$ python -q
>>> import numpy as np
>>> import numpy.linalg as la
>>> np.set_printoptions(precision=2, suppress=True, linewidth=160)
>>> W0 = np.loadtxt("a.csv", delimiter=",")
>>> W0
array([[ 0.08, -0.18,  0.03,  0.08,  0.18],
       [-0.18,  0.42, -0.06, -0.18, -0.42],
       [ 0.03, -0.06,  0.01,  0.03,  0.06],
       [ 0.08, -0.18,  0.03,  0.08,  0.18],
       [ 0.18, -0.42,  0.06,  0.18,  0.42]])
>>> # equal to its transpose
>>> la.cond(W0) > 100
np.True_
>>> la.matrix_rank(W0, rtol=0.1)
np.int64(1)
>>> [round(float(x), 2) for x in la.svd(W0, compute_uv=False)[:3]]
[1.0, 0.0, 0.0]
>>> arr = np.load("out13.npy")
>>> arr
array([[-1, -4, -2,  4, -4],
       [-4, -1, -4, -2,  4],
       [-2, -4, -1, -4, -2],
       [ 4, -2, -4, -1, -4],
       [-4,  4, -2, -4, -1]])
>>> w, V = la.eigh(arr)
>>> x0 = np.array([0, 2, 2, 2, 0])
>>> np.abs(arr).sum(axis=1).max(), round(float(np.abs(w).max()), 2)
(np.int64(15), 10.06)
>>> (np.sign(V[:, -1].round(6)) == np.sign(V[0, -1].round(6))).astype(int)
array([1, 0, 0, 1, 0])
>>> Q, _ = la.qr(np.array([[0.2, -1.0, 0.0, 0.2],
...     [1.0, 0.0, 1.8, -0.7],
...     [2.2, -0.9, -0.8, -0.1],
...     [0.2, 0.2, -0.2, 0.9]]))
>>> w = np.array([-1, 2, 1, 2])
>>> mat = Q @ np.diag(w) @ Q.T
>>> mat
array([[ 1.88, -0.37, -0.1 ,  0.04],
       [-0.37,  0.79, -0.78,  0.07],
       [-0.1 , -0.78, -0.61, -0.3 ],
       [ 0.04,  0.07, -0.3 ,  1.94]])
>>> # symmetric
>>> u = np.array([6, 1, -2])
>>> np.cross(mat[0, :3], mat[2, :3])
array([ 0.14,  1.15, -1.51])
>>> np.convolve(mat[0], u)
array([11.29, -0.31, -4.73,  0.88,  0.24, -0.08])
>>> np.array([np.convolve(row, u, "same") for row in mat])
array([[-0.31, -4.73,  0.88,  0.24],
       [ 4.35, -3.19, -1.96,  1.64],
       [-4.81, -4.23, -0.85,  0.91],
       [ 0.44, -1.83, 11.21,  2.54]])
>>> x0 = np.array([1, 3, -3, 1])
>>> mat * x0
array([[ 1.88, -1.1 ,  0.3 ,  0.04],
       [-0.37,  2.36,  2.35,  0.07],
       [-0.1 , -2.35,  1.82, -0.3 ],
       [ 0.04,  0.2 ,  0.9 ,  1.94]])
>>> mat @ (2 * x0)
array([ 2.25,  8.82, -1.87,  6.17])
>>> (mat @ x0).argmax()
np.int64(1)
>>> mat @ np.ones(4)
array([ 1.46, -0.3 , -1.79,  1.75])
>>> np.sign((mat @ x0).round(6))
array([ 1.,  1., -1.,  1.])
>>> np.einsum("ij,j->i", mat, x0)
array([ 1.13,  4.41, -0.93,  3.08])
>>> w, V = la.eig(mat)
>>> np.sort(la.eigvals(mat @ mat))
array([1., 1., 4., 4.])
>>> round(float(np.prod(w)), 2)
-4.0
>>> np.round(mat @ V[:, 0] - w[0] * V[:, 0], 2) + 0
array([0., 0., 0., 0.])
>>> np.all(la.eigvalsh(mat) > 0)
np.False_
>>> np.round(la.det(mat), 2)
np.float64(-4.0)
>>> mat @ mat
array([[ 3.68, -0.89,  0.15,  0.17],
       [-0.89,  1.37, -0.12,  0.4 ],
       [ 0.15, -0.12,  1.08, -0.46],
       [ 0.17,  0.4 , -0.46,  3.86]])
>>> np.allclose(mat, mat.T)
True
>>> np.sort(np.abs(la.eigvals(mat)))
array([1., 1., 2., 2.])
>>> (mat - mat.T) / 2
array([[0., 0., 0., 0.],
       [0., 0., 0., 0.],
       [0., 0., 0., 0.],
       [0., 0., 0., 0.]])
>>> E = np.load("run7.npy")
>>> E
array([[ 2, -1,  0, -1],
       [-1, -2,  0, -1],
       [ 0,  0,  1,  0],
       [ 1,  2,  0,  1]])
>>> # rows and columns are dependent
>>> w, V = la.eigh(mat)
>>> x0 = np.array([2, -1, -1, -1])
>>> np.round(np.abs(mat).sum(axis=1).max(), 2), np.round(np.abs(w).max(), 2)
(np.float64(2.39), np.float64(2.0))
>>> la.eigvalsh(mat[1:, 1:])
array([-0.98,  1.1 ,  2.  ])
>>> U, sigma, Vh = la.svd(E)
>>> sigma.round(2) + 0
array([3.51, 2.38, 1.  , 0.  ])
>>> A2 = U[:, :3] @ np.diag(sigma[:3]) @ Vh[:3]
>>> la.matrix_rank(E, rtol=0.05)
np.int64(3)
>>> A = np.load("dump.npy")
>>> A
array([[-1.03, -1.99, -2.02],
       [-1.  , -2.02, -2.04],
       [-0.99, -1.98, -2.09],
       [-0.96, -1.99, -2.03],
       [-1.09, -2.06, -2.13],
       [-1.04, -1.97, -2.02],
       [-1.02, -2.08, -2.04],
       [-1.03, -2.03, -1.93],
       [ 0.95,  1.  ,  2.01],
       [ 0.98,  0.92,  2.07],
       [ 1.01,  0.9 ,  1.98],
       [ 0.99,  1.07,  2.05],
       [ 0.94,  0.97,  1.98],
       [ 0.99,  0.9 ,  2.01],
       [ 0.96,  0.94,  2.01],
       [ 1.06,  1.02,  1.98],
       [ 2.07, -1.98,  1.01],
       [ 1.96, -1.93,  0.94],
       [ 2.07, -2.08,  1.02],
       [ 1.9 , -2.  ,  1.1 ],
       [ 2.03, -2.01,  1.01],
       [ 2.01, -1.99,  0.97],
       [ 2.  , -2.06,  1.06],
       [ 1.98, -1.92,  0.93]])
>>> labels = A[:, 1] > np.median(A[:, 1])
>>> u = A[labels].mean(axis=0) - A[~labels].mean(axis=0)
>>> np.argsort(-np.abs(u).round(6), kind="stable")
array([1, 2, 0])
>>> ((A - A.mean(axis=0)) @ u > 0).astype(int)
array([0, 0, 0, 0, 0, 0, 0, 0, 1, 1, 1, 1, 1, 1, 1, 1, 1, 1, 0, 1, 1, 1, 1, 1])
>>> (((A - A.mean(axis=0)) @ u > 0) == labels).mean()
np.float64(0.75)
>>> labels.astype(int)
array([0, 0, 0, 0, 0, 1, 0, 0, 1, 1, 1, 1, 1, 1, 1, 1, 0, 1, 0, 0, 0, 0, 0, 1])
>>> u
array([0.6 , 2.19, 2.07])
>>> P = A @ la.solve(A.T @ A, A.T)
>>> np.allclose(P @ P, P)
True
>>> P @ A[:, 1]
array([-1.99, -2.02, -1.98, -1.99, -2.06, -1.97, -2.08, -2.03,  1.  ,  0.92,  0.9 ,  1.07,  0.97,  0.9 ,  0.94,  1.02, -1.98, -1.93, -2.08, -2.  , -2.01,
       -1.99, -2.06, -1.92])
>>> m1 = np.load("x.npy")
>>> m1
array([[0.5, 0.5, 0. ],
       [0. , 1. , 0. ],
       [0.5, 0. , 0.5]])
>>> np.sort(np.abs(la.eigvals(m1)))[::-1]
array([1. , 0.5, 0.5])
>>> la.matrix_power(m1, 2)
array([[0.25, 0.75, 0.  ],
       [0.  , 1.  , 0.  ],
       [0.5 , 0.25, 0.25]])
>>> m1.sum(axis=1)
array([1., 1., 1.])
>>> p = np.eye(3)[0]
>>> for _ in range(3):
...     p = p @ m1
...     print(p.round(2))
... 
[0.5 0.5 0. ]
[0.25 0.75 0.  ]
[0.12 0.88 0.  ]
>>> rng = np.random.default_rng(796)
>>> labels = rng.permutation(3)
>>> labels
array([2, 1, 0])
>>> A2 = m1[labels][:, labels]
>>> np.diag(A2)
array([0.5, 1. , 0.5])
>>> np.round(la.det(A2), 2), np.round(la.det(m1[labels]), 2)
(np.float64(0.25), np.float64(-0.25))
>>> np.trace(A2)
np.float64(2.0)
>>> M = np.load("data.npy")
>>> M
array([[ 0.,  1.,  3.,  1., -9.],
       [ 0.,  2.,  2.,  2., -2.],
       [ 1.,  3.,  0.,  2.,  1.],
       [ 1.,  0.,  3.,  2., -1.],
       [ 0.,  0.,  0.,  0., -2.]])
>>> x0 = np.array([1, 2, 2, 1, 2])
>>> y = M @ x0
>>> y
array([-9.,  6., 11.,  7., -4.])
>>> la.solve(M.T, M[4])
array([-0.,  0., -0.,  0.,  1.])
>>> la.solve(M, M[:, 0])
array([ 1., -0.,  0.,  0., -0.])
>>> la.solve(M, y + M[:, 1])
array([1., 3., 2., 1., 2.])
>>> la.solve(M, y)
array([1., 2., 2., 1., 2.])
>>> M.sum(axis=0)
array([  2.,   6.,   8.,   7., -13.])
>>> np.diff(M, axis=0)
array([[ 0.,  1., -1.,  1.,  7.],
       [ 1.,  1., -2.,  0.,  3.],
       [ 0., -3.,  3.,  0., -2.],
       [-1.,  0., -3., -2., -1.]])
>>> np.unravel_index(np.abs(M).argmax(), M.shape)
(np.int64(0), np.int64(4))
>>> np.round(np.abs(la.eigvals(M)).max(), 2)
np.float64(5.89)
>>> la.matrix_power(M, 3)
array([[ 15.,  41.,  64.,  56., -99.],
       [ 22.,  54.,  68.,  68., -58.],
       [ 26.,  61.,  53.,  68.,  10.],
       [ 20.,  52.,  68.,  65., -55.],
       [  0.,   0.,   0.,   0.,  -8.]])
>>> np.sort(np.abs(la.eigvals(M)))
array([0.9 , 0.9 , 2.  , 2.54, 5.89])
>>> (M + M.T) / 2
array([[ 0. ,  0.5,  2. ,  1. , -4.5],
       [ 0.5,  2. ,  2.5,  1. , -1. ],
       [ 2. ,  2.5,  0. ,  2.5,  0.5],
       [ 1. ,  1. ,  2.5,  2. , -0.5],
       [-4.5, -1. ,  0.5, -0.5, -2. ]])
>>> (M - M.T) / 2
array([[ 0. ,  0.5,  1. ,  0. , -4.5],
       [-0.5,  0. , -0.5,  1. , -1. ],
       [-1. ,  0.5,  0. , -0.5,  0.5],
       [ 0. , -1. ,  0.5,  0. , -0.5],
       [ 4.5,  1. , -0.5,  0.5,  0. ]])
>>> A2 = np.array([[-3, 0, 1], [1, 1, 1], [3, -3, 0], [0, -2, 1], [0, 2, 3]])
>>> la.matrix_rank(M @ A2)
np.int64(3)
>>> la.matrix_rank(np.vstack([M, A2.T]))
np.int64(5)
>>> A2.T @ M.T
array([[ 10.,   8.,   0.,   6.,   0.],
       [-28., -12.,   1., -15.,  -4.],
       [-25.,  -2.,   9.,   0.,  -6.]])
>>> np.einsum("ik,kj->ji", M, A2)
array([[ 10.,   8.,   0.,   6.,   0.],
       [-28., -12.,   1., -15.,  -4.],
       [-25.,  -2.,   9.,   0.,  -6.]])
>>> M @ A2
array([[ 10., -28., -25.],
       [  8., -12.,  -2.],
       [  0.,   1.,   9.],
       [  6., -15.,   0.],
       [  0.,  -4.,  -6.]])
>>> cent = np.array([[0.1, 1.2, 2.2]])
>>> X = np.array([[3],
...     [-1],
...     [1],
...     [-3],
...     [1],
...     [0],
...     [-3],
...     [-2],
...     [0],
...     [1],
...     [-3],
...     [-3],
...     [-2],
...     [1],
...     [0],
...     [1],
...     [2],
...     [-2],
...     [2],
...     [-1],
...     [-1],
...     [1]]) @ cent + 0.05 * rng.normal(size=(22, 3))
>>> X
array([[ 0.39,  3.68,  6.68],
       [-0.09, -1.24, -2.23],
       [ 0.11,  1.1 ,  2.11],
       [-0.36, -3.54, -6.59],
       [ 0.07,  1.22,  2.13],
       [-0.05, -0.08,  0.03],
       [-0.3 , -3.53, -6.56],
       [-0.27, -2.37, -4.45],
       [ 0.01,  0.03, -0.02],
       [ 0.04,  1.21,  2.14],
       [-0.29, -3.63, -6.57],
       [-0.33, -3.62, -6.53],
       [-0.16, -2.46, -4.36],
       [ 0.16,  1.22,  2.19],
       [ 0.06, -0.01,  0.01],
       [ 0.15,  1.12,  2.18],
       [ 0.2 ,  2.34,  4.35],
       [-0.19, -2.36, -4.37],
       [ 0.18,  2.4 ,  4.33],
       [-0.09, -1.2 , -2.16],
       [-0.05, -1.18, -2.18],
       [ 0.16,  1.18,  2.22]])
>>> A2 = np.c_[X[:, :1] @ np.array([[-1]]), np.array([1, 0, 3, 2, 1, 2, 3, 1, 0, 3, 3, 1, 0, 1, 0, 2, 0, 3, 1, 0, 0, 1])]
>>> A2
array([[-0.39,  1.  ],
       [ 0.09,  0.  ],
       [-0.11,  3.  ],
       [ 0.36,  2.  ],
       [-0.07,  1.  ],
       [ 0.05,  2.  ],
       [ 0.3 ,  3.  ],
       [ 0.27,  1.  ],
       [-0.01,  0.  ],
       [-0.04,  3.  ],
       [ 0.29,  3.  ],
       [ 0.33,  1.  ],
       [ 0.16,  0.  ],
       [-0.16,  1.  ],
       [-0.06,  0.  ],
       [-0.15,  2.  ],
       [-0.2 ,  0.  ],
       [ 0.19,  3.  ],
       [-0.18,  1.  ],
       [ 0.09,  0.  ],
       [ 0.05,  0.  ],
       [-0.16,  1.  ]])
>>> la.norm(la.qr(X)[0].T @ A2, axis=0) ** 2 / ((A2 ** 2).sum(axis=0) + 1e-12)
array([1.  , 0.08])
>>> np.round(la.norm(A2 - X @ la.lstsq(X, A2)[0], axis=0), 2) + 0
array([0.  , 7.68])
>>> la.matrix_rank(np.c_[X, A2])
np.int64(4)
